$ python3 -q
>>> import numpy as np
>>> from numpy import linalg as LA
>>> np.set_printoptions(precision=1, suppress=True, linewidth=100)
>>> def tidy(a):
...     return np.round(a, 1) + 0
... 
>>> K = np.array([[2, 0, -2], [-2, 2, 0], [0, -2, 2]])
>>> np.allclose(K @ K.T, K.T @ K)
True
>>> K @ (-1.0) ** np.arange(3)
array([ 0., -4.,  4.])
>>> U, s, Vt = LA.svd(K)
>>> evecs = Vt[:(s > 1e-8).sum()]
>>> rng = np.random.default_rng(575)
>>> vec = K[2] + 5 * K[0] + rng.integers(2) * np.eye(3)[2]
>>> vec
array([10., -2., -7.])
>>> tidy(np.diag(evecs.T @ evecs))
array([0.7, 0.7, 0.7])
>>> tidy(evecs.T @ evecs)
array([[ 0.7, -0.3, -0.3],
       [-0.3,  0.7, -0.3],
       [-0.3, -0.3,  0.7]])
>>> np.allclose(evecs.T @ evecs @ vec, vec)
False
>>> G = K.T @ K
>>> np.trace(G), (K ** 2).sum()
(np.int64(24), np.int64(24))
>>> tidy(LA.eigvalsh(G)[::-1])
array([12., 12.,  0.])
>>> (K @ K.T).shape
(3, 3)
>>> np.diag(G)
array([8, 8, 8])
>>> E = np.load("w.npy")
>>> E
array([[ 0,  0,  0, -1],
       [ 0, -1,  0,  0],
       [ 1,  0,  0,  0],
       [ 0,  0, -1,  0]])
>>> O, evecs = LA.qr(E[:, :3])[0], LA.qr(E[:, 3:])[0]
>>> s = LA.svd(O.T @ evecs, compute_uv=False)
>>> s
array([0.])
>>> (s > 0.9).sum()
np.int64(0)
>>> vec = np.array([1, 3, 2, 3])
>>> rhs = E @ vec
>>> beta, lr = np.zeros(4), 1 / LA.norm(E, 2) ** 2
>>> for i in range(60):
...     beta -= lr * E.T @ (E @ beta - rhs)
...     if i % 10 == 0: print(i, round(LA.norm(E @ beta - rhs), 1))
... 
0 0.0
10 0.0
20 0.0
30 0.0
40 0.0
50 0.0
>>> tidy(LA.cond(E))
np.float64(1.0)
>>> beta
array([1., 3., 2., 3.])
>>> idx = rng.permutation(4)
>>> out = E[:, idx] * rng.choice([-1, 1], 4)
>>> out
array([[-1,  0,  0,  0],
       [ 0, -1,  0,  0],
       [ 0,  0,  1,  0],
       [ 0,  0,  0, -1]])
>>> U, _, Vt = LA.svd(E.T @ out)
>>> tidy(LA.lstsq(E, out)[0])
array([[0., 0., 1., 0.],
       [0., 1., 0., 0.],
       [0., 0., 0., 1.],
       [1., 0., 0., 0.]])
>>> idx
array([3, 1, 0, 2])
>>> U @ Vt
array([[0., 0., 1., 0.],
       [0., 1., 0., 0.],
       [0., 0., 0., 1.],
       [1., 0., 0., 0.]])
